$ python -q
>>> import numpy as np
>>> from numpy import linalg as LA
>>> np.set_printoptions(precision=1, suppress=True, linewidth=160, sign=" ")
>>> Q, _ = LA.qr(np.array([[-2.6, 0.5], [0.4, 0.3], [1.3, -1.5]]))
>>> J = Q @ Q.T
>>> J
array([[ 0.9, -0.3, -0.1],
       [-0.3,  0.2, -0.3],
       [-0.1, -0.3,  0.9]])
>>> blk = np.stack([J, 4 * J, J[::-1]])
>>> LA.matrix_rank(blk.reshape(3, -1))
np.int64(2)
>>> (blk @ J.T).shape
(3, 3, 3)
>>> blk.shape
(3, 3, 3)
>>> np.allclose(J[:-1].T @ LA.lstsq(J[:-1].T, J[-1])[0], J[-1])
True
>>> np.unique(J.round(6), axis=0).shape
(3, 3)
>>> LA.lstsq(J[:-1].T, J[-1])[2]
np.int32(2)
>>> J @ LA.pinv(J) @ J
array([[ 0.9, -0.3, -0.1],
       [-0.3,  0.2, -0.3],
       [-0.1, -0.3,  0.9]])
>>> np.round(np.trace(LA.pinv(J) @ J), 1)
np.float64(2.0)
>>> np.abs(np.diag(LA.qr(J)[1])) > 1e-9
array([ True,  True, False])
>>> round(LA.det(2 * J), 1), round(float(LA.det(J)), 1)
(np.float64(0.0), 0.0)
>>> np.einsum("ij,ji->", J, J)
np.float64(2.0)
>>> np.round(LA.eigvals(J), 1) + 0
array([ 1.,  0.,  1.])
>>> Q, _ = LA.qr(np.array([[-1.1, 1.0], [0.4, 0.8]]))
>>> evecs, _ = LA.qr(np.array([[0.8, 1.2, -0.6], [-0.9, 0.4, 1.2], [0.2, 0.6, 0.4]]))
>>> sig = 3 * 0.9 ** np.arange(2)
>>> data = Q[:, :2] * sig @ evecs[:2]
>>> data
array([[ 2.5,  1.2,  1. ],
       [ 1.2, -2.3, -0.8]])
>>> data[2]
Traceback (most recent call last):
  File "<python-input-24>", line 1, in <module>
    data[2]
    ~~~~^^^
IndexError: index 2 is out of bounds for axis 0 with size 2
>>> data.mean(axis=0)
array([ 1.9, -0.6,  0.1])
>>> LA.matrix_rank(data)
np.int64(2)
>>> np.zeros(2, 3)
Traceback (most recent call last):
  File "<python-input-27>", line 1, in <module>
    np.zeros(2, 3)
    ~~~~~~~~^^^^^^
TypeError: Cannot interpret '3' as a data type
>>> data.sum(axis=0)
array([ 3.7, -1.1,  0.2])
